$ python -q
>>> import numpy as np
>>> np.set_printoptions(suppress=True, linewidth=200)
>>> E = np.loadtxt("dump.csv", delimiter=",")
>>> E
array([[  9.782,  10.243,   6.547],
       [  3.557,   3.561,   2.351],
       [  3.487,   3.491,   2.307],
       [  2.472,   2.477,   1.673],
       [  1.363,   1.413,   1.006],
       [  0.014,   0.101,   0.1  ],
       [  0.029,  -0.324,  -0.311],
       [  0.037,  -0.564,  -0.526],
       [ -2.005,  -7.795,  -6.075],
       [ -2.834,  -9.903,  -7.619],
       [ -6.372, -18.093, -13.532],
       [ -7.651, -20.879, -15.523]])
>>> left, sv, Vt = np.linalg.svd(E)
>>> np.argmax(sv[:-1] / (sv[1:] + 1e-6)) + 1
np.int64(2)
>>> B = left[:, :2] @ np.diag(sv[:2]) @ Vt[:2]
>>> round(np.linalg.norm(E - B, 2), 3), round(float(sv[2]), 3)
(np.float64(0.197), 0.197)
>>> round(np.linalg.norm(E - B) / np.linalg.norm(E), 3)
np.float64(0.005)
>>> round(np.abs(E - B).max(), 3)
np.float64(0.063)
>>> u = np.array([5, 8, 9])
>>> np.round(np.polyval(u, E[6]), 3)
array([9.236, 6.933, 6.996])
>>> round(float(np.linalg.norm(E, 2)), 3)
42.79
>>> round(E[11] @ E[1], 3)
np.float64(-138.059)
>>> np.round(np.linalg.norm(E, axis=0), 3)
array([15.481, 32.565, 24.02 ])
>>> round(np.linalg.norm(E[11], 1), 3), round(np.linalg.norm(E[11], np.inf), 3)
(np.float64(44.053), np.float64(20.879))
>>> basis = E[[4, 0]].astype(float)
>>> for _ in range(4):
...     lab = np.linalg.norm(E[:, None] - basis, axis=-1).argmin(axis=1)
...     basis = np.array([E[lab == j].mean(axis=0) for j in range(2)])
... 
>>> lab
array([1, 1, 1, 1, 1, 1, 1, 1, 0, 0, 0, 0])
>>> basis.round(3)
array([[ -4.716, -14.168, -10.687],
       [  2.593,   2.55 ,   1.643]])
>>> np.abs(basis[1] - basis[0]).argmax()
np.int64(1)
>>> np.argsort(-np.linalg.norm(basis, axis=0).round(6), kind="stable")[:3]
array([1, 2, 0])
>>> feats = np.array([[3.0, 1.0, 0.0], [0.0, 3.0, 1.0], [0.0, 0.0, 3.0]])
>>> feats
array([[3., 1., 0.],
       [0., 3., 1.],
       [0., 0., 3.]])
>>> # triangular: eigenvalues sit on the diagonal
>>> round(np.linalg.det(feats.T), 3)
np.float64(27.0)
>>> np.einsum("ij,ji->", feats, feats)
np.float64(27.0)
>>> round(float(np.linalg.det(2 * feats)), 3), round(float(np.linalg.det(feats)), 3)
(216.0, 27.0)
>>> np.poly(feats)
array([  1.,  -9.,  27., -27.])
>>> np.round(np.linalg.det(feats[::-1]), 3)
np.float64(-27.0)
